$ python3 -q
>>> import numpy as np
>>> np.set_printoptions(precision=1, suppress=True, linewidth=160, sign=" ")
>>> def rnd(a):
...     return np.round(a, 1) + 0
... 
>>> E = np.load("test6.npy")
>>> E
array([[ 0,  1,  0],
       [ 0,  0,  1],
       [ 1,  0,  0]])
>>> # a transition matrix
>>> M2 = np.array([[0, 4, 1], [-3, 2, -3], [5, 4, -8]])
>>> np.einsum("ik,kj->ij", E, M2)
array([[-3,  2, -3],
       [ 5,  4, -8],
       [ 0,  4,  1]])
>>> M2.T @ E.T
array([[-3,  5,  0],
       [ 2,  4,  4],
       [-3, -8,  1]])
>>> hat = np.triu(np.array([[0, 3, 0], [0, 0, 1], [1, 1, 4]]), 1) + np.eye(3)
>>> M2 = hat @ E @ np.linalg.inv(hat)
>>> rnd(np.poly(M2))
array([ 1.,  0.,  0., -1.])
>>> x = np.array([-4, -8, 7])
>>> rhs = E @ x
>>> rhs
array([-8,  7, -4])
>>> rnd(np.linalg.solve(E, -3 * rhs))
array([ 12.,  24., -21.])
>>> rnd(np.linalg.solve(E, rhs + E[:, 2]))
array([-4., -8.,  8.])
>>> M2 = E / np.sqrt((E ** 2).mean(axis=1, keepdims=True))
>>> np.linalg.matrix_rank(M2) == np.linalg.matrix_rank(E)
np.True_
>>> rnd(np.linalg.norm(M2, axis=1))
array([ 1.7,  1.7,  1.7])
>>> rnd(E - E.mean(axis=1, keepdims=True))
array([[-0.3,  0.7, -0.3],
       [-0.3, -0.3,  0.7],
       [ 0.7, -0.3, -0.3]])
>>> rnd(M2[2])
array([ 1.7,  0. ,  0. ])
>>> x = np.array([5, 2, -5])
>>> rnd(np.abs(np.linalg.eigvals(E)))
array([ 1.,  1.,  1.])
>>> 3 - np.linalg.matrix_rank(E - np.eye(3), tol=1e-8)
np.int64(1)
>>> E.T @ (E @ x)
array([ 5,  2, -5])
>>> rnd(np.linalg.det(E))
np.float64(1.0)
>>> [p for p in range(1, 25) if np.allclose(np.linalg.matrix_power(E, p), np.eye(3))]
[3, 6, 9, 12, 15, 18, 21, 24]
>>> arr = np.loadtxt("arr.csv", delimiter=",")
>>> arr
array([[ 24., -24.],
       [  8.,  -8.],
       [-16.,  16.]])
>>> U, s, vt = np.linalg.svd(arr)
>>> evecs = vt[:(s > 1e-8).sum()]
>>> rng = np.random.default_rng(808032)
>>> x = arr[2] + 4 * arr[0] + rng.integers(2) * np.eye(2)[0]
>>> x
array([ 81., -80.])
>>> np.linalg.matrix_rank(np.vstack([arr, x]))
np.int64(2)
>>> np.allclose(evecs.T @ evecs @ x, x)
False
>>> A = np.array([[3, 2, 5], [0, 0, 2], [3, 1, 0]])
>>> A
array([[ 3,  2,  5],
       [ 0,  0,  2],
       [ 3,  1,  0]])
>>> ev, evecs = np.linalg.eig(A)
>>> rnd(ev)
array([ 6. , -2.6, -0.4])
>>> rnd(np.sort(np.linalg.eigvals(np.linalg.inv(A))))
array([-2.6, -0.4,  0.2])
>>> rnd(np.prod(ev))
np.float64(6.0)
